% python3 -q
>>> import numpy as np
>>> from numpy import linalg as LA
>>> np.set_printoptions(precision=2, suppress=True, linewidth=100, legacy="1.25")
>>> def rd(a):
...     return np.round(a, 2) + 0
... 
>>> W0 = np.loadtxt("arr.csv", delimiter=",")
>>> W0
array([[ 0., -1.,  1.,  1.],
       [ 0.,  0.,  0.,  2.],
       [ 0., -1.,  2., -2.],
       [ 1.,  2.,  1.,  2.],
       [ 1., -1.,  2.,  1.],
       [ 0., -2.,  2.,  0.]])
>>> hat = W0 @ LA.solve(W0.T @ W0, W0.T)
>>> rd(hat)
array([[ 0.33,  0.33,  0.  ,  0.  ,  0.  ,  0.33],
       [ 0.33,  0.5 , -0.27,  0.14, -0.14,  0.17],
       [ 0.  , -0.27,  0.78,  0.11, -0.11,  0.27],
       [ 0.  ,  0.14,  0.11,  0.95,  0.05, -0.14],
       [ 0.  , -0.14, -0.11,  0.05,  0.95,  0.14],
       [ 0.33,  0.17,  0.27, -0.14,  0.14,  0.5 ]])
>>> np.allclose(hat @ hat, hat)
True
>>> print(rd(np.diag(hat)))
[0.33 0.5  0.78 0.95 0.95 0.5 ]
>>> rd(LA.eigvalsh(hat))
array([0., 0., 1., 1., 1., 1.])
>>> rd(LA.norm(W0, 1)), rd(LA.norm(W0, np.inf))
(8.0, 6.0)
>>> rd(LA.norm(W0, "nuc"))
11.16
>>> rd(LA.norm(W0) ** 2 / LA.norm(W0, 2) ** 2)
2.03
>>> W0[0] @ W0[4]
4.0
>>> ang = np.radians(120)
>>> Rm = np.eye(4)
>>> Rm[3, 3] = Rm[1, 1] = np.cos(ang)
>>> Rm[3, 1], Rm[1, 3] = -np.sin(ang), np.sin(ang)
>>> rd(Rm)
array([[ 1.  ,  0.  ,  0.  ,  0.  ],
       [ 0.  , -0.5 ,  0.  ,  0.87],
       [ 0.  ,  0.  ,  1.  ,  0.  ],
       [ 0.  , -0.87,  0.  , -0.5 ]])
>>> Y = W0 @ Rm.T
>>> print(np.allclose(W0 @ W0.T, Y @ Y.T))
True
>>> rd(np.abs(Y - W0).max(axis=0))
array([0.  , 3.  , 0.  , 4.73])
>>> print(np.allclose(LA.norm(W0, axis=1), LA.norm(Y, axis=1)))
True
>>> feats = np.load("test11.npy")
>>> feats
array([[ 2.94, -1.84,  4.36, -1.08, -1.98,  2.3 ,  1.5 , -3.84, -2.22],
       [-1.05,  0.65, -1.7 ,  0.4 ,  0.75, -0.85, -0.6 ,  1.45,  0.9 ],
       [-1.29,  1.  , -0.82, -0.06,  0.33, -1.31, -0.99,  0.9 ,  1.59],
       [-2.43,  1.73, -0.8 ,  0.4 ,  0.69, -1.6 , -0.39,  1.54,  0.45],
       [ 0.6 , -0.91, -2.9 ,  1.22,  1.26,  1.01,  0.66,  1.76, -1.2 ],
       [ 0.59, -0.35,  0.8 , -0.28, -0.41,  0.36,  0.13, -0.76, -0.15],
       [-2.66,  2.22,  0.72, -0.48, -0.1 , -2.36, -1.18,  0.48,  1.86],
       [ 0.34, -0.16,  0.64, -0.28, -0.34,  0.12, -0.04, -0.58,  0.12],
       [-0.02,  1.23,  9.6 , -3.22, -4.  , -0.86, -0.07, -6.25,  0.45]])
>>> print(np.unique(feats.round(6), axis=0).shape)
(9, 9)
>>> LA.lstsq(feats[:-1].T, feats[-1])[2]
3
>>> np.allclose(feats[:-1].T @ LA.lstsq(feats[:-1].T, feats[-1])[0], feats[-1])
True
